$ python3 -q
>>> import numpy as np
>>> np.set_printoptions(precision=2, suppress=True, linewidth=120, sign=" ")
>>> rd = lambda a: np.round(a, 2) + 0
>>> arr = np.loadtxt("case1.csv", delimiter=",")
>>> rd(arr)
array([[-0.36,  0.73, -0.68,  1.14,  1.25],
       [-1.56, -0.25, -0.41, -1.07,  0.45],
       [ 0.66, -1.54, -0.17, -0.08,  1.07],
       [ 0.96,  0.99, -0.23, -1.24,  0.71],
       [-0.3 ,  0.2 ,  1.82,  0.02,  0.76]])
>>> rng = np.random.default_rng(436152)
>>> idx = rng.permutation(5)
>>> out = arr[:, idx] * rng.choice([-1, 1], 5)
>>> rd(out)
array([[ 0.36,  1.25, -0.73,  0.68,  1.14],
       [ 1.56,  0.45,  0.25,  0.41, -1.07],
       [-0.66,  1.07,  1.54,  0.17, -0.08],
       [-0.96,  0.71, -0.99,  0.23, -1.24],
       [ 0.3 ,  0.76, -0.2 , -1.82,  0.02]])
>>> U, _, VT = np.linalg.svd(arr.T @ out)
>>> idx
array([ 0,  4,  1,  2,  3])
>>> rd(np.linalg.eigvals(out).sum().real)
np.float64(2.61)
>>> rd(np.linalg.eigvals(out))
array([-1.53+1.29j, -1.53-1.29j,  2.  +0.j  ,  1.83+0.81j,  1.83-0.81j])
>>> rd(np.linalg.det(2 * out)), rd(np.linalg.det(out))
(np.float64(1024.0), np.float64(32.0))
>>> rd(np.kron(np.eye(2, dtype=int), out))
array([[ 0.36,  1.25, -0.73,  0.68,  1.14,  0.  ,  0.  ,  0.  ,  0.  ,  0.  ],
       [ 1.56,  0.45,  0.25,  0.41, -1.07,  0.  ,  0.  ,  0.  ,  0.  ,  0.  ],
       [-0.66,  1.07,  1.54,  0.17, -0.08,  0.  ,  0.  ,  0.  ,  0.  ,  0.  ],
       [-0.96,  0.71, -0.99,  0.23, -1.24,  0.  ,  0.  ,  0.  ,  0.  ,  0.  ],
       [ 0.3 ,  0.76, -0.2 , -1.82,  0.02,  0.  ,  0.  ,  0.  ,  0.  ,  0.  ],
       [ 0.  ,  0.  ,  0.  ,  0.  ,  0.  ,  0.36,  1.25, -0.73,  0.68,  1.14],
       [ 0.  ,  0.  ,  0.  ,  0.  ,  0.  ,  1.56,  0.45,  0.25,  0.41, -1.07],
       [ 0.  ,  0.  ,  0.  ,  0.  ,  0.  , -0.66,  1.07,  1.54,  0.17, -0.08],
       [ 0.  ,  0.  ,  0.  ,  0.  ,  0.  , -0.96,  0.71, -0.99,  0.23, -1.24],
       [ 0.  ,  0.  ,  0.  ,  0.  ,  0.  ,  0.3 ,  0.76, -0.2 , -1.82,  0.02]])
>>> rd(np.linalg.det(out[::-1]))
np.float64(32.0)
>>> rd(np.linalg.det(out.T))
np.float64(32.0)
